% ipython --no-banner

In [1]: import numpy as np

In [2]: from numpy import linalg as LA

In [3]: np.set_printoptions(precision=2, suppress=True, linewidth=100, sign=" ")

In [4]: J = np.loadtxt("test2.csv", delimiter=",")

In [5]: J
Out[5]: 
array([[ 2.03, -1.8 ,  2.99],
       [ 1.15,  1.21, -2.94],
       [-1.08,  2.29, -4.18],
       [ 0.06,  1.02, -1.83],
       [ 1.77,  1.04, -2.3 ],
       [-1.96,  1.57, -2.95],
       [ 0.01, -1.88,  3.65],
       [ 0.97,  0.44, -1.17],
       [ 1.94,  0.13, -0.69],
       [ 0.17,  1.82, -3.54],
       [-0.15,  1.86, -3.62],
       [ 1.04,  0.51, -1.1 ],
       [ 1.84, -0.9 ,  1.06],
       [-1.87, -1.02,  2.45],
       [ 0.98,  1.35, -2.94],
       [-2.02, -0.1 ,  0.69],
       [-1.99,  1.75, -3.08],
       [ 2.05,  0.91, -2.53],
       [-0.04,  1.84, -3.65],
       [ 0.97, -2.22,  4.28],
       [-0.88,  1.15, -2.53],
       [ 1.86,  0.83, -2.32],
       [-0.02, -0.86,  1.95]])

In [6]: gram = np.cov(J, rowvar=False)

In [7]: LA.eigvalsh(gram)[::-1]
Out[7]: array([ 8.51,  1.92,  0.01])

In [8]: np.polyfit(J[:, 2], J[:, 1], 1)
Out[8]: array([-0.51, -0.06])

In [9]: round(np.corrcoef(J[:, 2], J[:, 1])[0, 1], 2)
Out[9]: np.float64(-0.99)

In [10]: np.median(J, axis=0)
Out[10]: array([ 0.17,  0.91, -2.3 ])

In [11]: rng = np.random.default_rng(16)

In [12]: z = rng.permutation(3)

In [13]: B = J[:, z] * rng.choice([-1, 1], 3)

In [14]: B
Out[14]: 
array([[-1.8 , -2.03,  2.99],
       [ 1.21, -1.15, -2.94],
       [ 2.29,  1.08, -4.18],
       [ 1.02, -0.06, -1.83],
       [ 1.04, -1.77, -2.3 ],
       [ 1.57,  1.96, -2.95],
       [-1.88, -0.01,  3.65],
       [ 0.44, -0.97, -1.17],
       [ 0.13, -1.94, -0.69],
       [ 1.82, -0.17, -3.54],
       [ 1.86,  0.15, -3.62],
       [ 0.51, -1.04, -1.1 ],
       [-0.9 , -1.84,  1.06],
       [-1.02,  1.87,  2.45],
       [ 1.35, -0.98, -2.94],
       [-0.1 ,  2.02,  0.69],
       [ 1.75,  1.99, -3.08],
       [ 0.91, -2.05, -2.53],
       [ 1.84,  0.04, -3.65],
       [-2.22, -0.97,  4.28],
       [ 1.15,  0.88, -2.53],
       [ 0.83, -1.86, -2.32],
       [-0.86,  0.02,  1.95]])

In [15]: left, _, Vt = LA.svd(J.T @ B)

In [16]: z
Out[16]: array([ 1,  0,  2])

In [17]: np.round(LA.lstsq(J, B)[0], 2) + 0
Out[17]: 
array([[ 0., -1.,  0.],
       [ 1.,  0.,  0.],
       [ 0.,  0.,  1.]])

In [18]: np.round(left @ Vt, 2) + 0
Out[18]: 
array([[ 0., -1.,  0.],
       [ 1.,  0.,  0.],
       [ 0.,  0.,  1.]])

In [19]: left, s, Vt = LA.svd(J)

In [20]: s
Out[20]: array([ 14.73,   6.72,   0.39])

In [21]: B = left[:, :2] @ np.diag(s[:2]) @ Vt[:2]

In [22]: round(float(LA.norm(J - B, 2)), 2), round(s[2], 2)
Out[22]: (0.39, np.float64(0.39))

In [23]: np.round(LA.norm(J - B) / LA.norm(J), 2)
Out[23]: np.float64(0.02)

In [24]: round(np.abs(J - B).max(), 2)
Out[24]: np.float64(0.17)

In [25]: P = J @ LA.solve(J.T @ J, J.T)

In [26]: P @ J[:, 1]
Out[26]: 
array([-1.8 ,  1.21,  2.29,  1.02,  1.04,  1.57, -1.88,  0.44,  0.13,  1.82,  1.86,  0.51, -0.9 ,
       -1.02,  1.35, -0.1 ,  1.75,  0.91,  1.84, -2.22,  1.15,  0.83, -0.86])

In [27]: np.allclose(P @ P, P)
Out[27]: True

In [28]: round(np.trace(P), 2)
Out[28]: np.float64(3.0)

In [29]: np.round(LA.eigvalsh(P), 2) + 0
Out[29]: 
array([ 0.,  0.,  0.,  0.,  0.,  0.,  0.,  0.,  0.,  0.,  0.,  0.,  0.,  0.,  0.,  0.,  0.,  0.,
        0.,  0.,  1.,  1.,  1.])

In [30]: W0 = np.loadtxt("w.csv", delimiter=",")

In [31]: W0
Out[31]: 
array([[-1., -4.,  4., -5.],
       [ 2.,  2., -2.,  3.],
       [-4., -1.,  3.,  0.],
       [-4., -3.,  1., -4.]])

In [32]: np.allclose(W0 @ W0.T, W0.T @ W0)
Out[32]: False

In [33]: round(float(np.abs(LA.eigvals(W0)).max()), 2)
Out[33]: 4.2

In [34]: np.sort(np.abs(LA.eigvals(W0)))
Out[34]: array([ 0.58,  4.05,  4.05,  4.2 ])

In [35]: W0 @ W0
Out[35]: 
array([[ -3.,   7.,  11.,  13.],
       [ -2., -11.,   1., -16.],
       [-10.,  11.,  -5.,  17.],
       [ 10.,  21., -11.,  27.]])

In [36]: E = np.load("a.npy")

In [37]: E
Out[37]: 
array([[ 2,  3,  3],
       [ 0,  3,  0],
       [ 2,  3,  3]])

In [38]: # row 2 repeats row 0

In [39]: rank = LA.matrix_rank(E)

In [40]: rank
Out[40]: np.int64(2)

In [41]: null = LA.svd(E)[2][rank:].T

In [42]: [int(LA.matrix_rank(np.delete(E, i, axis=0))) for i in range(3)]
Out[42]: [2, 1, 2]

In [43]: np.round(null[:, 0] / null[np.abs(null[:, 0]).round(6).argmax(), 0], 2) + 0
Out[43]: array([ 1.  ,  0.  , -0.67])

In [44]: null.shape
Out[44]: (3, 1)

In [45]: [int(LA.matrix_rank(E[:, :j + 1])) for j in range(3)]
Out[45]: [1, 2, 2]

In [46]: P = np.triu(np.array([[2, 1, 1], [-2, -2, -2], [-1, 0, -1]]), 1) + np.eye(3)

In [47]: B = P @ E @ LA.inv(P)

In [48]: np.round(np.poly(B), 2) + 0
Out[48]: array([ 1., -8., 15.,  0.])

In [49]: P @ E - E @ P
Out[49]: 
array([[ 2.,  4.,  7.],
       [-4., -6.,  0.],
       [ 0., -2.,  4.]])

In [50]: LA.matrix_rank(E, rtol=0.1)
Out[50]: np.int64(2)

In [51]: round(LA.norm(E, 2) / LA.norm(E), 2)
Out[51]: np.float64(0.95)

In [52]: np.trace(E)
Out[52]: np.int64(8)

In [53]: B = np.array([[2, 1, 1, 2], [0, 0, 1, 1], [1, 1, 2, 1], [1, 1, 0, 0]])

In [54]: B[-1] = B[0]

In [55]: feats = B + 0.3 * np.eye(4)

In [56]: feats
Out[56]: 
array([[ 2.3,  1. ,  1. ,  2. ],
       [ 0. ,  0.3,  1. ,  1. ],
       [ 1. ,  1. ,  2.3,  1. ],
       [ 2. ,  1. ,  1. ,  2.3]])

In [57]: O, V = LA.qr(feats[:, :3])[0], LA.qr(feats[:, 3:])[0]

In [58]: s = LA.svd(O.T @ V, compute_uv=False)

In [59]: np.degrees(np.arccos(s.clip(0, 1)))
Out[59]: array([ 14.15])

In [60]: (s > 0.9).sum()
Out[60]: np.int64(1)

In [61]: s
Out[61]: array([ 0.97])

In [62]: (feats + feats.T) / 2
Out[62]: 
array([[ 2.3,  0.5,  1. ,  2. ],
       [ 0.5,  0.3,  1. ,  1. ],
       [ 1. ,  1. ,  2.3,  1. ],
       [ 2. ,  1. ,  1. ,  2.3]])

In [63]: np.sort(np.abs(LA.eigvals(feats)))
Out[63]: array([ 0.14,  0.3 ,  1.64,  5.4 ])

In [64]: round(np.abs(LA.eigvals(feats)).max(), 2)
Out[64]: np.float64(5.4)

In [65]: round(float(np.trace(feats)), 2)
Out[65]: 7.2

In [66]: np.round(LA.det(feats), 2)
Out[66]: np.float64(-0.37)

In [67]: feats @ feats
Out[67]: 
array([[ 10.29,   5.6 ,   7.6 ,  11.2 ],
       [  3.  ,   2.09,   3.6 ,   3.6 ],
       [  6.6 ,   4.6 ,   8.29,   7.6 ],
       [ 10.2 ,   5.6 ,   7.6 ,  11.29]])

In [68]: K = np.load("m.npy")

In [69]: K
Out[69]: 
array([[ 0,  0,  0],
       [ 0,  0,  0],
       [ 0,  0,  2]])

In [70]: # row 1 repeats row 0

In [71]: np.unique(K.round(6), axis=0).shape
Out[71]: (2, 3)

In [72]: u = np.array([1, 1, 3])

In [73]: np.polyval(u, K[2])
Out[73]: array([ 3,  3,  9])

In [74]: left, s, Vt = LA.svd(K)

In [75]: V = Vt[:(s > 1e-8).sum()]

In [76]: x0 = K[2] + -2 * K[1] + rng.integers(2) * np.eye(3)[2]

In [77]: x0
Out[77]: array([ 0.,  0.,  2.])

In [78]: np.allclose(V.T @ V @ x0, x0)
Out[78]: True

In [79]: K - K[0]
Out[79]: 
array([[ 0,  0,  0],
       [ 0,  0,  0],
       [ 0,  0,  2]])

In [80]: np.unravel_index(np.abs(K).argmax(), K.shape)
Out[80]: (np.int64(2), np.int64(2))

In [81]: K.sum(axis=1)
Out[81]: array([ 0,  0,  2])

In [82]: np.round(LA.norm(K), 2)
Out[82]: np.float64(2.0)

In [83]: B = np.array([[0], [1], [-1]])

In [84]: basis = np.array([[-1, -3, -1]])

In [85]: data = B @ basis + 0.3 * rng.normal(size=(3, 3))

In [86]: data
Out[86]: 
array([[ 0.31,  0.55, -0.12],
       [-0.84, -3.11, -1.43],
       [ 0.79,  3.04,  0.73]])

In [87]: u = np.array([2, 0, 2])

In [88]: np.convolve(data[0], u)
Out[88]: array([ 0.62,  1.09,  0.39,  1.09, -0.23])

In [89]: np.correlate(data[0], data[2], "full")
Out[89]: array([ 0.22,  1.34,  1.82,  0.08, -0.09])

In [90]: np.array([np.convolve(row, u, "same") for row in data])
Out[90]: 
array([[ 1.09,  0.39,  1.09],
       [-6.22, -4.53, -6.22],
       [ 6.08,  3.03,  6.08]])

In [91]: np.cross(data[0, :3], data[2, :3])
Out[91]: array([ 0.75, -0.32,  0.51])

In [92]: A = np.load("x.npy")

In [93]: A
Out[93]: 
array([[ 1,  0,  0],
       [ 0, -1,  0],
       [ 0,  0,  2]])

In [94]: # symmetric, so the eigenvalues are real

In [95]: P = np.triu(np.array([[1, 1, 0], [0, 0, 2], [2, 0, -1]]), 1) + np.eye(3)

In [96]: B = P @ A @ LA.inv(P)

In [97]: B
Out[97]: 
array([[ 1., -2.,  4.],
       [ 0., -1.,  6.],
       [ 0.,  0.,  2.]])

In [98]: np.trace(B), np.trace(A)
Out[98]: (np.float64(2.0), np.int64(2))

In [99]: P @ A - A @ P
Out[99]: 
array([[ 0., -2.,  0.],
       [ 0.,  0.,  6.],
       [ 0.,  0.,  0.]])

In [100]: [round(float(LA.det(A[:i, :i])), 2) + 0 for i in range(1, 4)]
Out[100]: [1.0, -1.0, -2.0]

In [101]: np.round(LA.eigvalsh(A).min(), 2)
Out[101]: np.float64(-1.0)

In [102]: arr = np.loadtxt("case10.csv", delimiter=",")

In [103]: arr
Out[103]: 
array([[  2.,   1.,   0.],
       [  3.,   2.,   0.],
       [  4.,   4.,   0.],
       [  5.,   7.,   1.],
       [  7.,   7.,   2.],
       [  9.,   7.,   3.],
       [ 11.,   7.,   5.],
       [ 14.,   9.,   6.],
       [ 14.,  10.,   8.],
       [ 15.,  11.,   9.],
       [ 15.,  12.,  10.],
       [ 17.,  14.,  12.],
       [ 17.,  17.,  13.],
       [ 19.,  20.,  16.],
       [ 20.,  23.,  16.],
       [ 21.,  23.,  19.],
       [ 21.,  23.,  19.],
       [ 21.,  26.,  22.],
       [ 24.,  26.,  24.],
       [ 27.,  26.,  25.],
       [ 29.,  28.,  25.],
       [ 32.,  30.,  27.],
       [ 35.,  32.,  30.],
       [ 36.,  33.,  30.],
       [ 39.,  35.,  33.],
       [ 39.,  35.,  33.]])

In [104]: # row 16 repeats row 15

In [105]: u, v = arr[21], arr[1]

In [106]: u @ u
Out[106]: np.float64(2653.0)

In [107]: p = (u @ v) / (u @ u) * u

In [108]: round(float((v - p) @ u), 2)
Out[108]: 0.0

In [109]: np.outer(u, v)
Out[109]: 
array([[ 96.,  64.,   0.],
       [ 90.,  60.,   0.],
       [ 81.,  54.,   0.]])
